>>> import numpy as np
>>> from numpy import linalg as LA
>>> np.set_printoptions(suppress=True, linewidth=100)
>>> def rnd(a):
...     return np.round(a, 1) + 0
... 
>>> F = np.load("sample13.npy")
>>> F
array([[ 0.9, -0.3],
       [-0.3,  0.1]])
>>> w, vecs = LA.eigh(F)
>>> x0 = np.array([1, 1])
>>> rnd(vecs * np.abs(w) @ vecs.T)
array([[ 0.9, -0.3],
       [-0.3,  0.1]])
>>> (np.sign(vecs[:, -1].round(6)) == np.sign(vecs[0, -1].round(6))).astype(int)
array([1, 0])
>>> np.abs(F).sum(axis=1).max(), np.abs(w).max()
(np.float64(1.2), np.float64(1.0))
>>> rnd(LA.eigvalsh(F[1:, 1:]))
array([0.1])
>>> np.allclose(F[:-1].T @ LA.lstsq(F[:-1].T, F[-1])[0], F[-1])
True
>>> LA.lstsq(F[:-1].T, F[-1])[2]
np.int32(1)
>>> rnd(np.trace(LA.pinv(F) @ F))
np.float64(1.0)
>>> np.abs(np.diag(LA.qr(F)[1])) > 1e-9
array([ True, False])
>>> out = np.array([[-3, 3, 1], [-2, 3, 3]])
>>> out @ F
Traceback (most recent call last):
  File "<python-input-17>", line 1, in <module>
    out @ F
    ~~~~^~~
ValueError: matmul: Input operand 1 has a mismatch in its core dimension 0, with gufunc signature (n?,k),(k,m?)->(n?,m?) (size 2 is different from 3)
>>> rnd(np.einsum("ik,kj->ji", F, out))
array([[-2.1,  0.7],
       [ 1.8, -0.6],
       [ 0. ,  0. ]])
>>> LA.matrix_rank(F @ out)
np.int64(1)
>>> LA.cond(F) > 100
np.True_
>>> arr = np.loadtxt("x.csv", delimiter=",")
>>> rnd(arr)
array([[-13.8,  13.8,   6.6,  10.2,  12.3],
       [-13.3,  13.3,   6.2,   9.8,  11.8],
       [-10. ,  10. ,   4.1,   7.1,   9.1],
       [ -8.7,   8.7,   3.3,   6. ,   8. ],
       [ -8.5,   8.5,   3.3,   5.9,   7.9],
       [ -8.4,   8.4,   3.2,   5.8,   7.8],
       [ -5.3,   5.3,   1.5,   3.4,   5.1],
       [ -2.9,   2.9,   0.3,   1.6,   2.9],
       [ -1.5,   1.5,  -0.2,   0.7,   1.5],
       [ -0.9,   0.9,  -0.3,   0.3,   0.8],
       [ -0.6,   0.6,  -0.3,   0.1,   0.5],
       [ -0.5,   0.5,  -0.3,   0.1,   0.4],
       [  0. ,   0. ,   0. ,   0. ,  -0.1],
       [  0. ,   0. ,   0. ,   0. ,   0. ],
       [  0. ,   0. ,   0. ,   0. ,   0.1],
       [  0. ,   0. ,  -0.1,   0. ,   0.2],
       [  0.1,  -0.1,  -0.3,  -0.2,   0.5],
       [  0.1,  -0.1,  -0.4,  -0.2,   0.6],
       [  0.2,  -0.2,  -0.7,  -0.5,   0.9],
       [  2.2,  -2.2,  -4.3,  -3.3,   2.1],
       [  2.6,  -2.6,  -4.9,  -3.7,   2.2],
       [  3.6,  -3.6,  -6.6,  -5.1,   2.4],
       [  3.7,  -3.7,  -6.7,  -5.2,   2.4],
       [  4.1,  -4.1,  -7.4,  -5.7,   2.5],
       [  4.5,  -4.5,  -8. ,  -6.3,   2.5],
       [  5. ,  -5. ,  -8.7,  -6.8,   2.5],
       [  5.1,  -5.1,  -8.9,  -7. ,   2.6],
       [  5.7,  -5.7,  -9.8,  -7.8,   2.6],
       [  6.9,  -6.9, -11.5,  -9.2,   2.6],
       [ 10.5, -10.5, -16.6, -13.5,   2.5],
       [ 10.8, -10.8, -16.9, -13.9,   2.5],
       [ 15.1, -15.1, -22.7, -18.9,   2.1]])
>>> np.allclose(arr[:-1].T @ LA.lstsq(arr[:-1].T, arr[-1])[0], arr[-1])
True
>>> LA.lstsq(arr[:-1].T, arr[-1])[2]
np.int32(3)
>>> dist = LA.norm(arr[:, None] - arr[None], axis=-1)
>>> np.flatnonzero(dist[17] < dist.mean() / 2)
array([ 7,  8,  9, 10, 11, 12, 13, 14, 15, 16, 17, 18, 19, 20])
>>> rnd(dist[:5, :5])
array([[ 0. ,  1. ,  7.4, 10. , 10.2],
       [ 1. ,  0. ,  6.4,  8.9,  9.2],
       [ 7.4,  6.4,  0. ,  2.6,  2.8],
       [10. ,  8.9,  2.6,  0. ,  0.2],
       [10.2,  9.2,  2.8,  0.2,  0. ]])
>>> np.unravel_index(dist.round(6).argmax(), dist.shape)
(np.int64(0), np.int64(31))
>>> dist[17].round(6).argsort(kind="stable")[:4]
array([17, 16, 15, 18])
